% python3 -q
>>> import numpy as np
>>> np.set_printoptions(precision=1, suppress=True, linewidth=120, legacy="1.25")
>>> data = np.array([[1, 3, 0, 3], [1, 1, 3, 3], [0, 1, 2, 1], [1, 1, 2, 1]])
>>> data
array([[1, 3, 0, 3],
       [1, 1, 3, 3],
       [0, 1, 2, 1],
       [1, 1, 2, 1]])
>>> blk = np.stack([data, 4 * data, data[::-1]])
>>> (blk @ data.T).shape
(3, 4, 4)
>>> np.linalg.matrix_rank(blk)
array([4, 4, 4])
>>> np.einsum("bij,cij->bc", blk, blk)
array([[ 52, 208,  34],
       [208, 832, 136],
       [ 34, 136,  52]])
>>> np.linalg.det(blk)
array([  12., 3072.,   12.])
>>> np.linalg.norm(blk, axis=(1, 2))
array([ 7.2, 28.8,  7.2])
>>> vec = np.array([0, 1, 2, 1])
>>> rhs = data @ vec
>>> rhs
array([ 6, 10,  6,  6])
>>> np.linalg.solve(data, data[:, 0])
array([ 1., -0.,  0., -0.])
>>> np.linalg.solve(data, rhs + data[:, 2])
array([0., 1., 3., 1.])
>>> feats = np.load("out16.npy")
>>> feats
array([[6., 1., 1.],
       [1., 6., 1.],
       [1., 1., 6.]])
>>> # symmetric, so the eigenvalues are real
>>> vals, vecs = np.linalg.eigh(feats)
>>> np.linalg.eigvalsh(feats + 2 * np.eye(3))
array([ 7.,  7., 10.])
>>> np.round(vecs.T @ feats @ vecs, 1) + 0
array([[5., 0., 0.],
       [0., 5., 0.],
       [0., 0., 8.]])
>>> np.round(vecs.T @ vecs, 1) + 0
array([[1., 0., 0.],
       [0., 1., 0.],
       [0., 0., 1.]])
>>> vecs @ np.diag(vals) @ vecs.T
array([[6., 1., 1.],
       [1., 6., 1.],
       [1., 1., 6.]])
>>> rng = np.random.default_rng(347600)
>>> z = rng.permutation(3)
>>> z
array([1, 0, 2])
>>> Y = feats[z][:, z]
>>> Y
array([[6., 1., 1.],
       [1., 6., 1.],
       [1., 1., 6.]])
>>> np.diag(Y)
array([6., 6., 6.])
>>> np.trace(Y)
18.0
>>> np.allclose(Y, feats)
True
>>> (feats @ feats)[0]
array([38., 13., 13.])
>>> np.sort(np.abs(np.fft.fft(feats[0]))), np.sort(np.linalg.svd(feats, compute_uv=False))
(array([5., 5., 8.]), array([5., 5., 8.]))
>>> np.allclose(feats @ feats.T, feats.T @ feats)
True
>>> np.fft.fft(feats[0])
array([8.+0.j, 5.+0.j, 5.+0.j])
>>> Q = feats.astype(float).copy()
>>> for j in range(3):
...     Q[:, j] -= Q[:, :j] @ (Q[:, :j].T @ Q[:, j])
...     Q[:, j] /= np.linalg.norm(Q[:, j])
... 
>>> np.round(Q.T @ Q, 1) + 0
array([[1., 0., 0.],
       [0., 1., 0.],
       [0., 0., 1.]])
>>> Q, vecs = np.linalg.qr(feats[:, :2])[0], np.linalg.qr(feats[:, 2:])[0]
>>> sig = np.linalg.svd(Q.T @ vecs, compute_uv=False)
>>> sig
array([0.4])
>>> (sig > 0.9).sum()
0
>>> A = np.loadtxt("case15.csv", delimiter=",")
>>> A
array([[ 0., -2.,  0.,  0.],
       [ 2.,  0.,  0.,  0.],
       [ 0.,  0.,  0.,  2.],
       [ 0.,  0., -2.,  0.]])
>>> # skew, so no eigenvalue has a real part
>>> Lm = np.linalg.cholesky(feats)
>>> Lm @ Lm.T
array([[6., 1., 1.],
       [1., 6., 1.],
       [1., 1., 6.]])
>>> Lm
array([[2.4, 0. , 0. ],
       [0.4, 2.4, 0. ],
       [0.4, 0.3, 2.4]])
>>> np.linalg.matrix_power(Lm - np.diag(np.diag(Lm)), 3)
array([[0., 0., 0.],
       [0., 0., 0.],
       [0., 0., 0.]])
>>> round(float(np.prod(np.diag(Lm))), 1), round(np.linalg.det(Lm), 1)
(14.1, 14.1)
>>> np.linalg.matrix_rank(Lm - Lm[0, 0] * np.eye(3))
2
>>> np.sort(np.linalg.eigvals(Lm))
array([2.4, 2.4, 2.4])
>>> (np.linalg.matrix_power((A != 0) + (A.T != 0) + np.eye(4), 4) > 0).astype(int)
array([[1, 1, 0, 0],
       [1, 1, 0, 0],
       [0, 0, 1, 1],
       [0, 0, 1, 1]])
>>> (A != 0).astype(int)
array([[0, 1, 0, 0],
       [1, 0, 0, 0],
       [0, 0, 0, 1],
       [0, 0, 1, 0]])
>>> np.sort(np.linalg.eigvals(A).real)
array([0., 0., 0., 0.])
>>> (A - A.T) / 2
array([[ 0., -2.,  0.,  0.],
       [ 2.,  0.,  0.,  0.],
       [ 0.,  0.,  0.,  2.],
       [ 0.,  0., -2.,  0.]])
>>> np.sort(np.abs(np.linalg.eigvals(A)))
array([2., 2., 2., 2.])
>>> np.allclose(A, A.T)
False
>>> np.trace(A)
0.0
>>> Y = A + rng.integers(-2, 3, (4, 1)) @ rng.integers(-2, 3, (1, 4))
>>> Y
array([[ 0., -2.,  0.,  0.],
       [ 2., -2., -2.,  2.],
       [ 0., -1., -1.,  3.],
       [ 0., -2., -4.,  2.]])
>>> np.linalg.matrix_rank(Y - A, tol=1e-8)
1
>>> M = np.load("sample14.npy")
>>> M
array([[0, 0, 0, 1],
       [1, 0, 0, 0],
       [0, 1, 0, 0],
       [0, 0, 1, 0]])
>>> Y = np.array([[7, 0, 5], [5, 4, -3], [-7, 1, -9], [-5, 2, -9]])
>>> np.vstack([M, Y.T]).shape
(7, 4)
>>> np.linalg.matrix_rank(M @ Y)
3
>>> np.einsum("ik,kj->ij", M, Y)
array([[-5,  2, -9],
       [ 7,  0,  5],
       [ 5,  4, -3],
       [-7,  1, -9]])
>>> np.einsum("ik,kj->ji", M, Y)
array([[-5,  7,  5, -7],
       [ 2,  0,  4,  1],
       [-9,  5, -3, -9]])
>>> np.allclose(M @ M.T, M.T @ M)
True
>>> M @ np.ones(4)
array([1., 1., 1., 1.])
>>> M @ (-1.0) ** np.arange(4)
array([-1.,  1., -1.,  1.])
>>> X = np.array([[2.0, 3.0, 2.0, 3.0],
...     [3.0, -2.0, 2.0, 1.0],
...     [0.0, 0.0, -9.0, -5.0],
...     [0.0, 0.0, 7.0, 1.0]])
>>> z = rng.permutation(4)
>>> Y = X[:, z] * rng.choice([-1, 1], 4)
>>> Y
array([[ 2.,  3., -2., -3.],
       [ 3., -2., -2., -1.],
       [ 0.,  0.,  9.,  5.],
       [ 0.,  0., -7., -1.]])
>>> U, _, VT = np.linalg.svd(X.T @ Y)
>>> np.round(U @ VT, 1) + 0
array([[ 1.,  0.,  0.,  0.],
       [ 0.,  1.,  0.,  0.],
       [ 0.,  0., -1.,  0.],
       [ 0.,  0.,  0., -1.]])
>>> Y = np.array([[3, 0, 0], [7, 7, 6], [1, 0, 8], [3, 3, 2]])
>>> np.einsum("ij,ij->i", X, X)
array([ 26.,  18., 106.,  50.])
>>> np.einsum("ij->j", X)
array([5., 1., 2., 0.])
>>> np.vstack([X, Y.T]).shape
(7, 4)
>>> np.linalg.matrix_rank(X @ Y)
3
>>> Y.T @ X.T
array([[ 38.,   0., -24.,  10.],
       [ 30., -11., -15.,   3.],
       [ 40.,   6., -82.,  58.]])
>>> Q, vecs = np.linalg.qr(X[:, :3])[0], np.linalg.qr(X[:, 3:])[0]
>>> sig = np.linalg.svd(Q.T @ vecs, compute_uv=False)
>>> round(np.linalg.norm(Q @ Q.T - vecs @ vecs.T, 2), 1)
1.0
>>> (sig > 0.9).sum()
1
>>> vec = np.array([1, -3, -3, -3])
>>> rhs = X @ vec
>>> rhs
array([-22.,   0.,  42., -24.])
>>> np.linalg.solve(X, 3 * rhs)
array([ 3., -9., -9., -9.])
>>> np.linalg.solve(X, X[:, 3])
array([ 0.,  0., -0.,  1.])
>>> Y = np.array([[-0.2], [-0.1], [-1.3], [0.3]])
>>> W2 = np.array([[1.6, 0.3]])
>>> F = Y @ W2
>>> F.round(1) + 0
array([[-0.3, -0.1],
       [-0.2,  0. ],
       [-2.1, -0.4],
       [ 0.5,  0.1]])
>>> U, sig, VT = np.linalg.svd(F)
>>> vecs = VT[:(sig > 1e-8).sum()]
>>> vec = F[1] + 4 * F[0] + rng.integers(2) * np.eye(2)[1]
>>> vec
array([-1.4, -0.3])
>>> np.round(np.diag(vecs.T @ vecs), 1) + 0
array([1., 0.])
>>> np.round(vecs.T @ vecs, 1) + 0
array([[1. , 0.2],
       [0.2, 0. ]])
>>> rank = np.linalg.matrix_rank(F)
>>> rank
1
>>> null = np.linalg.svd(F)[2][rank:].T
>>> np.round(F @ null, 1) + 0
array([[0.],
       [0.],
       [0.],
       [0.]])
>>> null[:, 0] / null[np.abs(null[:, 0]).round(6).argmax(), 0]
array([-0.2,  1. ])
>>> [int(np.linalg.matrix_rank(np.delete(F, i, axis=0))) for i in range(4)]
[1, 1, 1, 1]
>>> E = np.load("w.npy")
>>> E
array([[-0.5, -0.2,  1.2],
       [ 0.5,  0.5, -1.5],
       [ 0. , -1.1,  1.5],
       [ 0.6,  1.2, -1.4],
       [-0.2,  0.5, -0.7],
       [-0.2,  1.8, -2.8],
       [ 0.1, -0.5, -0.1],
       [-0.4, -0.4,  1.5],
       [-0.1,  1.8, -3.6],
       [-0.1, -1.8,  3.5],
       [ 0. , -0.5,  0.6],
       [ 0.2,  0.6, -1. ],
       [-0.3, -0.5,  0.9],
       [ 0.3,  1.1, -2.4],
       [ 0.1, -0.3,  0.6],
       [-0.6, -0.8,  0.5],
       [ 0.1, -0.6,  2.4],
       [ 0.4, -1.4,  2.3]])
>>> vec = np.array([0, 1, 1])
>>> E @ np.ones(3)
array([ 0.5, -0.5,  0.4,  0.4, -0.4, -1.2, -0.5,  0.7, -1.9,  1.6,  0.1, -0.2,  0.1, -1. ,  0.4, -0.9,  1.9,  1.3])
>>> E @ np.eye(3)[1]
array([-0.2,  0.5, -1.1,  1.2,  0.5,  1.8, -0.5, -0.4,  1.8, -1.8, -0.5,  0.6, -0.5,  1.1, -0.3, -0.8, -0.6, -1.4])
>>> vec = np.array([-1, -2, -2])
>>> rhs = E @ vec
>>> rhs
array([-1.5,  1.5, -0.8, -0.2,  0.6,  2.2,  1.1, -1.8,  3.7, -3.3, -0.2,  0.6, -0.5,  2.3, -0.7,  1.2, -3.7, -2.2])
>>> np.linalg.lstsq(E, rhs)[0]
array([-1., -2., -2.])
>>> np.linalg.solve(E.T @ E, E.T @ rhs)
array([-1., -2., -2.])
>>> rhs = rhs + 0.3 * rng.normal(size=18)
>>> rhs
array([-1.4,  1.7, -1.4, -0.6,  0.6,  2.2,  1.8, -2. ,  3.6, -3.6, -0.2,  0.8, -0.5,  2.8, -0.7,  1.1, -4. , -2.3])
>>> coef, *_ = np.linalg.lstsq(E, rhs)
>>> coef
array([-1. , -2.3, -2.2])
>>> np.round(E.T @ (rhs - E @ coef), 1) + 0
array([0., 0., 0.])
>>> coef.round()
array([-1., -2., -2.])
>>> Y = np.array([[0, 1, 1], [1, 0, 0], [0, 1, 2]])
>>> np.vstack([E, Y.T]).shape
(21, 3)
>>> np.einsum("ij->j", E)
array([-0.1, -0.6,  1.5])
>>> np.einsum("ik,kj->ji", E, Y)
array([[-0.2,  0.5, -1.1,  1.2,  0.5,  1.8, -0.5, -0.4,  1.8, -1.8, -0.5,  0.6, -0.5,  1.1, -0.3, -0.8, -0.6, -1.4],
       [ 0.7, -1. ,  1.5, -0.8, -0.9, -3. ,  0. ,  1.1, -3.7,  3.4,  0.6, -0.8,  0.6, -2.1,  0.7, -0.1,  2.5,  2.7],
       [ 1.9, -2.5,  3. , -2.2, -1.6, -5.8, -0.1,  2.6, -7.3,  6.9,  1.2, -1.8,  1.5, -4.5,  1.3,  0.4,  4.9,  5. ]])
>>> np.einsum("ik,kj->ij", E, Y)
array([[-0.2,  0.7,  1.9],
       [ 0.5, -1. , -2.5],
       [-1.1,  1.5,  3. ],
       [ 1.2, -0.8, -2.2],
       [ 0.5, -0.9, -1.6],
       [ 1.8, -3. , -5.8],
       [-0.5,  0. , -0.1],
       [-0.4,  1.1,  2.6],
       [ 1.8, -3.7, -7.3],
       [-1.8,  3.4,  6.9],
       [-0.5,  0.6,  1.2],
       [ 0.6, -0.8, -1.8],
       [-0.5,  0.6,  1.5],
       [ 1.1, -2.1, -4.5],
       [-0.3,  0.7,  1.3],
       [-0.8, -0.1,  0.4],
       [-0.6,  2.5,  4.9],
       [-1.4,  2.7,  5. ]])
>>> E @ Y
array([[-0.2,  0.7,  1.9],
       [ 0.5, -1. , -2.5],
       [-1.1,  1.5,  3. ],
       [ 1.2, -0.8, -2.2],
       [ 0.5, -0.9, -1.6],
       [ 1.8, -3. , -5.8],
       [-0.5,  0. , -0.1],
       [-0.4,  1.1,  2.6],
       [ 1.8, -3.7, -7.3],
       [-1.8,  3.4,  6.9],
       [-0.5,  0.6,  1.2],
       [ 0.6, -0.8, -1.8],
       [-0.5,  0.6,  1.5],
       [ 1.1, -2.1, -4.5],
       [-0.3,  0.7,  1.3],
       [-0.8, -0.1,  0.4],
       [-0.6,  2.5,  4.9],
       [-1.4,  2.7,  5. ]])
>>> Xc = E - E.mean(axis=0)
>>> vecs = np.linalg.svd(Xc)[2][:1]
>>> Y = Xc - Xc @ vecs.T @ vecs
>>> np.round(np.diag(vecs.T @ vecs), 1) + 0
array([0. , 0.2, 0.8])
>>> np.round(np.linalg.norm(Y) / np.linalg.norm(Xc), 1)
0.2
>>> z = E[:, 1] > np.median(E[:, 1])
>>> f = E[z].mean(axis=0) - E[~z].mean(axis=0)
>>> round((((E - E.mean(axis=0)) @ f > 0) == z).mean(), 1)
0.9
>>> f
array([ 0.2,  1.6, -2.7])
>>> z.astype(int)
array([1, 1, 0, 1, 1, 1, 0, 0, 1, 0, 0, 1, 0, 1, 1, 0, 0, 0])
>>> ((E - E.mean(axis=0)) @ f > 0).astype(int)
array([0, 1, 0, 1, 1, 1, 0, 0, 1, 0, 0, 1, 0, 1, 0, 0, 0, 0])
>>> W0 = np.array([[8, 3, 3, 6], [2, 5, 1, 6], [7, 6, 3, 5], [8, 9, 4, 7]])
>>> W0
array([[8, 3, 3, 6],
       [2, 5, 1, 6],
       [7, 6, 3, 5],
       [8, 9, 4, 7]])
>>> proj = np.triu(np.array([[4, 1, 8, 2], [0, 8, 7, 2], [3, 8, 8, 7], [6, 5, 6, 9]]), 1) + np.eye(4)
>>> Y = proj @ W0 @ np.linalg.inv(proj)
>>> round(float(np.linalg.det(Y)), 1)
52.0
>>> proj @ W0 - W0 @ proj
array([[  74.,   63.,  -52.,   17.],
       [  65.,   58.,  -22.,   28.],
       [  56.,   56.,  -70.,    2.],
       [   0.,   -8., -127.,  -62.]])
>>> np.poly(Y)
array([  1., -23.,  36., 181.,  52.])
>>> np.trace(Y), np.trace(W0)
(23.0, 23)
>>> vals, vecs = np.linalg.eig(W0)
>>> np.round(np.prod(vals), 1)
52.0
>>> np.round(W0 @ vecs[:, 0] - vals[0] * vecs[:, 0], 1) + 0
array([0., 0., 0., 0.])
>>> Q, Rm = np.linalg.qr(W0)
>>> Q.shape, Rm.shape
((4, 4), (4, 4))
>>> round(float(np.trace(Q @ Q.T)), 1)
4.0
>>> Q @ Rm
array([[8., 3., 3., 6.],
       [2., 5., 1., 6.],
       [7., 6., 3., 5.],
       [8., 9., 4., 7.]])
>>> np.abs(np.diag(Rm))
array([13.5,  5.5,  0.4,  1.9])
>>> round(abs(Rm[0, 0]), 1), round(np.linalg.norm(W0[:, 0]), 1)
(13.5, 13.5)
>>> U, sig, VT = np.linalg.svd(W0)
>>> np.argmax(sig[:-1] / (sig[1:] + 1e-6)) + 1
3
>>> Y = U[:, :3] @ np.diag(sig[:3]) @ VT[:3]
>>> np.round(np.linalg.norm(W0 - Y) / np.linalg.norm(W0), 1)
0.0
>>> np.round(np.linalg.norm(W0 - Y, 2), 1), round(float(sig[3]), 1)
(0.2, 0.2)
